% ipython --no-banner

In [1]: import numpy as np

In [2]: np.set_printoptions(precision=2, suppress=True, linewidth=200)

In [3]: F = np.load("run8.npy")

In [4]: F
Out[4]: 
array([[-3,  3, -2, -5,  3],
       [ 3, -3,  3, -2, -5],
       [-2,  3, -3,  3, -2],
       [-5, -2,  3, -3,  3],
       [ 3, -5, -2,  3, -3]])

In [5]: round(np.linalg.det(F[::-1]), 2)
Out[5]: np.float64(-5800.0)

In [6]: np.linalg.eigvals(F)
Out[6]: array([  4.88,   3.64, -11.88,  -3.28,  -8.36])

In [7]: np.einsum("ii->", F)
Out[7]: np.int64(-15)

In [8]: round(np.linalg.det(F.T), 2)
Out[8]: np.float64(-5800.0)

In [9]: J = np.load("mat.npy")

In [10]: J
Out[10]: 
array([[-1, -1, -1, -1],
       [-1, -2, -2, -2],
       [-1, -2, -3, -3],
       [-1, -2, -3, -4]])

In [11]: rng = np.random.default_rng(174347)

In [12]: out = J + rng.integers(-2, 3, (4, 1)) @ rng.integers(-2, 3, (1, 4))

In [13]: out
Out[13]: 
array([[-5,  1,  3, -5],
       [-3, -1,  0, -4],
       [ 1, -3, -5, -1],
       [ 1, -3, -5, -2]])

In [14]: np.linalg.matrix_rank(out - J, tol=1e-8)
Out[14]: np.int64(1)

In [15]: np.abs(out - J).sum(axis=1)
Out[15]: array([14,  7,  7,  7])

In [16]: np.round(np.linalg.svd(out - J, compute_uv=False), 2) + 0
Out[16]: array([9.54, 0.  , 0.  , 0.  ])

In [17]: round(float(np.linalg.det(J[::-1])), 2)
Out[17]: 1.0

In [18]: np.poly(J)
Out[18]: array([ 1., 10., 15.,  7.,  1.])

In [19]: np.round(np.linalg.det(2 * J), 2), round(float(np.linalg.det(J)), 2)
Out[19]: (np.float64(16.0), 1.0)

In [20]: x = np.array([-5, 0, -5, -5])

In [21]: a = np.maximum(J @ x, 0)

In [22]: np.maximum(J @ x, 0) - np.maximum(-J @ x, 0)
Out[22]: array([15, 25, 35, 40])

In [23]: J * (a > 1e-9)[:, None]
Out[23]: 
array([[-1, -1, -1, -1],
       [-1, -2, -2, -2],
       [-1, -2, -3, -3],
       [-1, -2, -3, -4]])

In [24]: mat = np.load("arr.npy")

In [25]: mat
Out[25]: 
array([[6., 0., 5., 5., 0.],
       [0., 6., 0., 0., 0.],
       [5., 0., 6., 5., 0.],
       [5., 0., 5., 6., 0.],
       [0., 0., 0., 0., 6.]])

In [26]: (mat + mat.T) / 2
Out[26]: 
array([[6., 0., 5., 5., 0.],
       [0., 6., 0., 0., 0.],
       [5., 0., 6., 5., 0.],
       [5., 0., 5., 6., 0.],
       [0., 0., 0., 0., 6.]])

In [27]: round(np.linalg.det(mat), 2)
Out[27]: np.float64(576.0)

In [28]: mat @ mat
Out[28]: 
array([[86.,  0., 85., 85.,  0.],
       [ 0., 36.,  0.,  0.,  0.],
       [85.,  0., 86., 85.,  0.],
       [85.,  0., 85., 86.,  0.],
       [ 0.,  0.,  0.,  0., 36.]])

In [29]: np.linalg.matrix_power(mat, 3)
Out[29]: 
array([[1366.,    0., 1365., 1365.,    0.],
       [   0.,  216.,    0.,    0.,    0.],
       [1365.,    0., 1366., 1365.,    0.],
       [1365.,    0., 1365., 1366.,    0.],
       [   0.,    0.,    0.,    0.,  216.]])

In [30]: round(np.linalg.det(mat[::-1]), 2)
Out[30]: np.float64(576.0)

In [31]: round(float(np.linalg.det(mat.T)), 2)
Out[31]: 576.0

In [32]: np.round(np.linalg.det(2 * mat), 2), np.round(np.linalg.det(mat), 2)
Out[32]: (np.float64(18432.0), np.float64(576.0))

In [33]: np.einsum("ii->", mat)
Out[33]: np.float64(30.0)

In [34]: r0 = np.array([0, 3, 2])

In [35]: np.polyval(r0, J[1])
Out[35]: array([-1, -4, -4, -4])

In [36]: np.convolve(J[1], r0)
Out[36]: array([  0,  -3,  -8, -10, -10,  -4])

In [37]: np.correlate(J[1], J[3], "full")
Out[37]: array([ 4, 11, 16, 19, 12,  6,  2])

In [38]: x = np.array([2, -2, 2, -3, -3])

In [39]: np.sign((mat @ x).round(6))
Out[39]: array([ 1., -1.,  1.,  1., -1.])

In [40]: mat @ x
Out[40]: array([  7., -12.,   7.,   2., -18.])

In [41]: (mat @ x).argmax()
Out[41]: np.int64(0)

In [42]: mat @ np.eye(5)[4]
Out[42]: array([0., 0., 0., 0., 6.])

In [43]: arr = np.array([[-0.8, 2.41, 0.3],
    ...:     [1.6, -4.85, -0.5],
    ...:     [-2.1, 6.31, -0.7],
    ...:     [-2.0, 6.01, 0.6],
    ...:     [0.0, -0.02, 0.4],
    ...:     [-0.3, 0.85, 2.4],
    ...:     [1.0, -3.08, 0.4],
    ...:     [1.3, -3.84, -1.5],
    ...:     [0.2, -0.82, 2.1],
    ...:     [-0.3, 0.81, 0.0],
    ...:     [-0.9, 2.73, 1.3],
    ...:     [-1.3, 3.84, 1.9],
    ...:     [-2.2, 6.74, 0.0],
    ...:     [-0.6, 1.78, -1.1],
    ...:     [0.5, -1.44, 0.7],
    ...:     [0.3, -0.69, -0.2],
    ...:     [0.6, -1.69, -2.9],
    ...:     [-0.6, 1.81, 1.5],
    ...:     [-1.9, 5.78, -2.1]])

In [44]: Xc = arr - arr.mean(axis=0)

In [45]: U, sigma, Vt = np.linalg.svd(Xc, full_matrices=False)

In [46]: np.round(Xc.mean(axis=0), 2) + 0
Out[46]: array([0., 0., 0.])

In [47]: sigma
Out[47]: array([15.55,  5.95,  0.11])

In [48]: Vt[0] * np.sign(Vt[0, np.abs(Vt[0]).argmax()])
Out[48]: array([-0.31,  0.95,  0.04])

In [49]: np.abs(U[:, 0]).argmax()
Out[49]: np.int64(1)

In [50]: r0 = np.array([2, 2, 2, 2]) + 0.5

In [51]: K = np.outer(r0, r0) / (r0 @ r0)

In [52]: K
Out[52]: 
array([[0.25, 0.25, 0.25, 0.25],
       [0.25, 0.25, 0.25, 0.25],
       [0.25, 0.25, 0.25, 0.25],
       [0.25, 0.25, 0.25, 0.25]])

In [53]: x = np.array([-1, 4, 2, 0])

In [54]: (x - K @ x) @ (K @ x)
Out[54]: np.float64(0.0)

In [55]: np.eye(4) - K
Out[55]: 
array([[ 0.75, -0.25, -0.25, -0.25],
       [-0.25,  0.75, -0.25, -0.25],
       [-0.25, -0.25,  0.75, -0.25],
       [-0.25, -0.25, -0.25,  0.75]])

In [56]: np.linalg.eigvalsh(2 * K - np.eye(4))
Out[56]: array([-1., -1., -1.,  1.])

In [57]: out = K + rng.integers(-2, 3, (4, 1)) @ rng.integers(-2, 3, (1, 4))

In [58]: out
Out[58]: 
array([[ 2.25,  0.25,  0.25,  2.25],
       [-1.75,  0.25,  0.25, -1.75],
       [ 2.25,  0.25,  0.25,  2.25],
       [ 2.25,  0.25,  0.25,  2.25]])

In [59]: np.abs(out - K).sum(axis=1)
Out[59]: array([4., 4., 4., 4.])

In [60]: x = np.array([-2, 4, -4, 1])

In [61]: (K @ x).argmax()
Out[61]: np.int64(0)

In [62]: K * x
Out[62]: 
array([[-0.5 ,  1.  , -1.  ,  0.25],
       [-0.5 ,  1.  , -1.  ,  0.25],
       [-0.5 ,  1.  , -1.  ,  0.25],
       [-0.5 ,  1.  , -1.  ,  0.25]])

In [63]: np.linalg.norm(K @ x) <= np.linalg.norm(K, 2) * np.linalg.norm(x) + 1e-9
Out[63]: np.True_

In [64]: K @ np.ones(4)
Out[64]: array([1., 1., 1., 1.])

In [65]: (K * x).sum(axis=1)
Out[65]: array([-0.25, -0.25, -0.25, -0.25])

In [66]: np.sign((K @ x).round(6))
Out[66]: array([-1., -1., -1., -1.])

In [67]: K @ x
Out[67]: array([-0.25, -0.25, -0.25, -0.25])

In [68]: np.linalg.matrix_rank(K, rtol=0.1)
Out[68]: np.int64(1)

In [69]: np.linalg.cond(K) > 100
Out[69]: np.True_

In [70]: np.argsort(-np.linalg.norm(K, axis=0).round(6), kind="stable")[:3]
Out[70]: array([0, 1, 2])

In [71]: X = np.loadtxt("w.csv", delimiter=",")

In [72]: X
Out[72]: 
array([[-2.,  1.,  0.,  0.,  0.],
       [ 0., -2.,  1.,  0.,  0.],
       [ 0.,  0., -2.,  1.,  0.],
       [ 0.,  0.,  0., -2.,  1.],
       [ 0.,  0.,  0.,  0., -2.]])

In [73]: blk = np.stack([X, -2 * X, X[::-1]])

In [74]: blk.shape
Out[74]: (3, 5, 5)

In [75]: np.linalg.det(blk)
Out[75]: array([ -32., 1024.,  -32.])

In [76]: q, vecs = np.linalg.qr(X[:, :3])[0], np.linalg.qr(X[:, 3:])[0]

In [77]: sigma = np.linalg.svd(q.T @ vecs, compute_uv=False)

In [78]: np.degrees(np.arccos(sigma.clip(0, 1)))
Out[78]: array([60.79, 90.  ])

In [79]: round(float(np.linalg.norm(q @ q.T - vecs @ vecs.T, 2)), 2)
Out[79]: 1.0

In [80]: [int(np.linalg.matrix_rank(np.linalg.matrix_power(X, p))) for p in range(1, 6)]
Out[80]: [5, 5, 5, 5, 5]

In [81]: M = np.loadtxt("a.csv", delimiter=",")

In [82]: M
Out[82]: 
array([[ 0.27,  0.43, -0.12],
       [ 0.43,  0.68, -0.18],
       [-0.12, -0.18,  0.05]])

In [83]: rank = np.linalg.matrix_rank(M)

In [84]: rank
Out[84]: np.int64(1)

In [85]: ns = np.linalg.svd(M)[2][rank:].T

In [86]: [int(np.linalg.matrix_rank(np.delete(M, i, axis=0))) for i in range(3)]
Out[86]: [1, 1, 1]

In [87]: ns.shape
Out[87]: (3, 2)

In [88]: ns @ ns.T
Out[88]: 
array([[ 0.73, -0.43,  0.12],
       [-0.43,  0.32,  0.18],
       [ 0.12,  0.18,  0.95]])

In [89]: [int(np.linalg.matrix_rank(M[:, :j + 1])) for j in range(3)]
Out[89]: [1, 1, 1]

In [90]: np.linalg.matrix_rank(M.T @ M), np.linalg.matrix_rank(M @ M.T)
Out[90]: (np.int64(1), np.int64(1))

In [91]: [int(np.linalg.matrix_rank(M[:i])) for i in range(1, len(M) + 1)]
Out[91]: [1, 1, 1]

In [92]: np.round(M @ ns, 2) + 0
Out[92]: 
array([[0., 0.],
       [0., 0.],
       [0., 0.]])

In [93]: E = np.load("test13.npy")

In [94]: E
Out[94]: 
array([[ 0.88,  0.15,  0.07, -0.44,  0.01],
       [-0.29,  0.45, -0.07, -0.42,  0.73],
       [ 0.29, -0.17,  0.4 ,  0.6 ,  0.61],
       [ 0.23,  0.21, -0.86,  0.39,  0.11],
       [ 0.  ,  0.84,  0.32,  0.33, -0.3 ]])

In [95]: hat = np.triu(np.array([[5, -4, -3, -9, -6],
    ...:     [-9, 8, 8, 1, -3],
    ...:     [8, 1, 2, -8, -1],
    ...:     [5, -8, 0, 3, 4],
    ...:     [-9, -3, 5, 2, -8]]), 1) + np.eye(5)

In [96]: out = hat @ E @ np.linalg.inv(hat)

In [97]: round(float(np.trace(out)), 2), round(np.trace(E), 2)
Out[97]: (1.82, np.float64(1.82))

In [98]: np.poly(out)
Out[98]: array([ 1.  , -1.82,  0.85,  0.85, -1.82,  1.  ])

In [99]: np.linalg.matrix_rank(out)
Out[99]: np.int64(5)

In [100]: x = np.array([3, 5, 4, 5, -2])

In [101]: rhs = E @ x

In [102]: rhs
Out[102]: array([ 1.45, -2.44,  3.39,  0.06,  7.71])

In [103]: np.linalg.solve(E, rhs)
Out[103]: array([ 3.,  5.,  4.,  5., -2.])

In [104]: np.round(np.linalg.solve(E, E[:, 0]), 2) + 0
Out[104]: array([1., 0., 0., 0., 0.])

In [105]: x = np.array([1, 0, 3, 2, 0])

In [106]: rhs = E @ x

In [107]: coef, lr = np.zeros(5), 1 / np.linalg.norm(E, 2) ** 2

In [108]: for i in range(20):
     ...:     coef -= lr * E.T @ (E @ coef - rhs)
     ...:     if i % 5 == 0: print(i, round(np.linalg.norm(E @ coef - rhs), 2))
     ...: 
0 0.0
5 0.0
10 0.0
15 0.0

In [109]: round(np.linalg.cond(E), 2)
Out[109]: np.float64(1.0)
